$ python -q
>>> import numpy as np
>>> import numpy.linalg as la
>>> np.set_printoptions(suppress=True, linewidth=200)
>>> mat = np.array([[4, -8, -5, 10], [-4, 4, 5, -5], [3, -6, -5, 10], [-3, 3, 5, -5]])
>>> W = np.array([[-2, 1, 1], [-2, 1, 2], [-1, -1, 1], [-2, -2, -1]])
>>> beta = np.array([0, 1, 2])
>>> hid = np.maximum(mat @ W + beta, 0)
>>> (hid > 0).mean(axis=0)
array([0.5, 0.5, 0.5])
>>> hid
array([[ 0,  0,  0],
       [ 5,  6, 16],
       [ 0,  0,  0],
       [ 5,  6, 15]])
>>> (hid > 0).astype(int)
array([[0, 0, 0],
       [1, 1, 1],
       [0, 0, 0],
       [1, 1, 1]])
>>> W2 = np.array([[0, 0], [0, 1], [1, -2]])
>>> hid @ W2
array([[  0,   0],
       [ 16, -26],
       [  0,   0],
       [ 15, -24]])
>>> W @ W2
array([[ 1, -1],
       [ 2, -3],
       [ 1, -3],
       [-1,  0]])
>>> rng = np.random.default_rng(1472)
>>> out = hid + rng.integers(-2, 3, (4, 2)) @ rng.integers(-2, 3, (2, 3))
>>> out
array([[ 0,  0, -2],
       [ 5,  6, 18],
       [ 0,  4, -2],
       [ 5, 11, 11]])
>>> la.matrix_rank(out - hid, tol=1e-8)
np.int64(2)
>>> vec = np.array([3, -4, 4])
>>> np.einsum("ij,j->i", out, vec)
array([ -8,  63, -24,  15])
>>> la.norm(out @ vec) <= la.norm(out, 2) * la.norm(vec) + 1e-9
np.True_
>>> f = np.array([-9, -5, 7, -3])
>>> out = mat + np.outer(f, np.eye(4)[1])
>>> round(float(la.det(out) / la.det(mat)), 3), np.round(1 + la.solve(mat, f)[1], 3)
(19.0, np.float64(19.0))
>>> out
array([[  4., -17.,  -5.,  10.],
       [ -4.,  -1.,   5.,  -5.],
       [  3.,   1.,  -5.,  10.],
       [ -3.,   0.,   5.,  -5.]])
>>> la.matrix_rank(la.inv(out) - la.inv(mat), tol=1e-8)
np.int64(1)
>>> round(la.det(2 * mat), 3), np.round(la.det(mat), 3)
(np.float64(400.0), np.float64(25.0))
>>> np.kron(np.eye(2, dtype=int), mat)
array([[ 4, -8, -5, 10,  0,  0,  0,  0],
       [-4,  4,  5, -5,  0,  0,  0,  0],
       [ 3, -6, -5, 10,  0,  0,  0,  0],
       [-3,  3,  5, -5,  0,  0,  0,  0],
       [ 0,  0,  0,  0,  4, -8, -5, 10],
       [ 0,  0,  0,  0, -4,  4,  5, -5],
       [ 0,  0,  0,  0,  3, -6, -5, 10],
       [ 0,  0,  0,  0, -3,  3,  5, -5]])
>>> round(float(la.det(mat.T)), 3)
25.0
>>> round(float(la.det(mat[::-1])), 3)
25.0
>>> np.round(np.poly(mat), 3)
array([  1.,   2., -31.,  10.,  25.])
>>> J = np.load("block4.npy")
>>> J
array([[  0,  17,  -1, -10,   0],
       [-17,   0,   6,   9,   8],
       [  1,  -6,   0, -10,  -1],
       [ 10,  -9,  10,   0,   1],
       [  0,  -8,   1,  -1,   0]])
>>> proj = np.triu(np.array([[5, -2, -1, -2, 0],
...     [0, -2, -4, 4, 0],
...     [-3, -1, -3, 4, -4],
...     [-4, -3, -5, 0, 0],
...     [-5, 1, 5, -2, 2]]), 1) + np.eye(5)
>>> out = proj @ J @ la.inv(proj)
>>> np.trace(out), np.trace(J)
(np.float64(0.0), np.int64(0))
>>> la.matrix_rank(out)
np.int64(4)
>>> out
array([[   13.,    67.,   248., -1252.,   975.],
       [   19.,    26.,   169.,  -693.,   692.],
       [   41.,    72.,   365., -1672.,  1463.],
       [   10.,    11.,    64.,  -280.,   257.],
       [    0.,    -8.,   -31.,   155.,  -124.]])
>>> vec = np.array([2, 3, 0, 3, 0])
>>> vec @ J @ vec
np.int64(0)
>>> q = la.solve(np.eye(5) - J, np.eye(5) + J)
>>> np.round(la.det(q), 3)
np.float64(1.0)
>>> out = J / la.norm(J, axis=1, keepdims=True)
>>> C2 = out @ out.T
>>> round(float(np.degrees(np.arccos(np.clip(C2[2, 3], -1, 1)))), 3)
71.376
>>> C2[2].round(3)
array([-0.009, -0.452,  1.   ,  0.319,  0.608])
>>> np.argwhere(np.triu(np.abs(C2) > 0.95, 1))
array([], shape=(0, 2), dtype=int64)
>>> C2.round(3)
array([[ 1.   , -0.224, -0.009, -0.492, -0.792],
       [-0.224,  1.   , -0.452, -0.28 , -0.017],
       [-0.009, -0.452,  1.   ,  0.319,  0.608],
       [-0.492, -0.28 ,  0.319,  1.   ,  0.601],
       [-0.792, -0.017,  0.608,  0.601,  1.   ]])
>>> X = np.loadtxt("m.csv", delimiter=",")
>>> X
array([[0., 1., 1.],
       [1., 0., 0.],
       [1., 0., 0.]])
>>> # looks like rank 2
>>> X @ X
array([[2., 0., 0.],
       [0., 1., 1.],
       [0., 1., 1.]])
>>> np.allclose(X, X.T)
True
>>> np.round(la.matrix_power(X, 3), 3)
array([[0., 2., 2.],
       [2., 0., 0.],
       [2., 0., 0.]])
>>> feats = np.minimum.outer(np.arange(1, 4), np.arange(1, 4)) * 3
>>> feats
array([[3, 3, 3],
       [3, 6, 6],
       [3, 6, 9]])
>>> out = np.array([[3, 0, 3], [2, 1, 3]])
>>> W2 = np.kron(out, feats)
>>> W2.shape
(6, 9)
>>> W2
array([[ 9,  9,  9,  0,  0,  0,  9,  9,  9],
       [ 9, 18, 18,  0,  0,  0,  9, 18, 18],
       [ 9, 18, 27,  0,  0,  0,  9, 18, 27],
       [ 6,  6,  6,  3,  3,  3,  9,  9,  9],
       [ 6, 12, 12,  3,  6,  6,  9, 18, 18],
       [ 6, 12, 18,  3,  6,  9,  9, 18, 27]])
>>> W0 = np.cumsum(np.array([[1, 5, 2, 5],
...     [2, 5, 5, 3],
...     [3, 2, 5, 0],
...     [4, 5, 4, 5],
...     [1, 2, 5, 1],
...     [4, 4, 1, 4],
...     [3, 3, 3, 4],
...     [3, 4, 2, 2],
...     [0, 2, 1, 5],
...     [5, 1, 1, 0],
...     [2, 4, 1, 5],
...     [0, 1, 0, 5]]), axis=0)
>>> W0
array([[ 1,  5,  2,  5],
       [ 3, 10,  7,  8],
       [ 6, 12, 12,  8],
       [10, 17, 16, 13],
       [11, 19, 21, 14],
       [15, 23, 22, 18],
       [18, 26, 25, 22],
       [21, 30, 27, 24],
       [21, 32, 28, 29],
       [26, 33, 29, 29],
       [28, 37, 30, 34],
       [28, 38, 30, 39]])
>>> W = np.array([[0, 1, 0, 5, 3], [1, 4, 1, 1, 4], [5, 5, 0, 2, 2], [0, 5, 2, 4, 4]])
>>> beta = np.array([3, 2, 2, 1, 5])
>>> hid = np.maximum(W0 @ W + beta, 0)
>>> (hid > 0).astype(int)
array([[1, 1, 1, 1, 1],
       [1, 1, 1, 1, 1],
       [1, 1, 1, 1, 1],
       [1, 1, 1, 1, 1],
       [1, 1, 1, 1, 1],
       [1, 1, 1, 1, 1],
       [1, 1, 1, 1, 1],
       [1, 1, 1, 1, 1],
       [1, 1, 1, 1, 1],
       [1, 1, 1, 1, 1],
       [1, 1, 1, 1, 1],
       [1, 1, 1, 1, 1]])
>>> la.matrix_rank(hid)
np.int64(5)
>>> W2 = np.array([[0, 1], [0, -1], [2, 2], [0, -2], [2, -3]])
>>> hid @ W2
array([[  138,  -232],
       [  256,  -460],
       [  314,  -600],
       [  464,  -900],
       [  522, -1021],
       [  638, -1255],
       [  746, -1474],
       [  836, -1656],
       [  920, -1801],
       [  964, -1926],
       [ 1080, -2141],
       [ 1150, -2261]])
>>> (hid @ W2).round(6).argmax(axis=1)
array([0, 0, 0, 0, 0, 0, 0, 0, 0, 0, 0, 0])
